>>> import numpy as np
>>> np.set_printoptions(precision=2, suppress=True, linewidth=160, legacy="1.25")
>>> M = np.load("arr.npy")
>>> M
array([[ 1.63, -2.24,  1.14],
       [ 2.17,  1.94,  0.71],
       [ 1.27, -0.45, -2.68]])
>>> rng = np.random.default_rng(895032)
>>> lab = rng.permutation(3)
>>> B = M[:, lab] * rng.choice([-1, 1], 3)
>>> B
array([[-2.24,  1.63, -1.14],
       [ 1.94,  2.17, -0.71],
       [-0.45,  1.27,  2.68]])
>>> U, _, Vt = np.linalg.svd(M.T @ B)
>>> lab
array([1, 0, 2])
>>> np.round(np.linalg.lstsq(M, B)[0], 2) + 0
array([[ 0.,  1.,  0.],
       [ 1.,  0.,  0.],
       [ 0.,  0., -1.]])
>>> np.round(U @ Vt, 2) + 0
array([[ 0.,  1.,  0.],
       [ 1.,  0.,  0.],
       [ 0.,  0., -1.]])
>>> round(float(np.linalg.norm(B[1] - B[0])), 2)
4.24
>>> np.linalg.norm(B, axis=0)
array([3., 3., 3.])
>>> round(np.linalg.norm(B) ** 2 / np.linalg.norm(B, 2) ** 2, 2)
3.0
>>> np.linalg.norm(B, axis=1).argmax()
1
>>> np.round(np.linalg.det(M), 2)
-27.0
>>> (M - M.T) / 2
array([[ 0.  , -2.21, -0.06],
       [ 2.21,  0.  ,  0.58],
       [ 0.06, -0.58,  0.  ]])
>>> np.round(np.abs(np.linalg.eigvals(M)).max(), 2)
3.0
>>> np.allclose(M @ M.T, M.T @ M)
True
>>> np.linalg.svd(M, compute_uv=False)
array([3., 3., 3.])
>>> np.round(M @ M.T, 2) + 0
array([[9., 0., 0.],
       [0., 9., 0.],
       [0., 0., 9.]])
>>> data = np.array([[-3, -2, -1], [0, 1, 2], [3, 4, 5], [6, 7, 8]])
>>> U, sig, Vt = np.linalg.svd(data)
>>> sig.round(2) + 0
array([14.59,  2.25,  0.  ])
>>> B = U[:, :2] @ np.diag(sig[:2]) @ Vt[:2]
>>> B.round(2) + 0
array([[-3., -2., -1.],
       [ 0.,  1.,  2.],
       [ 3.,  4.,  5.],
       [ 6.,  7.,  8.]])
>>> np.linalg.matrix_rank(data, rtol=0.05)
2
>>> round(float(np.linalg.norm(data - B, 2)), 2), round(sig[2], 2)
(0.0, 0.0)
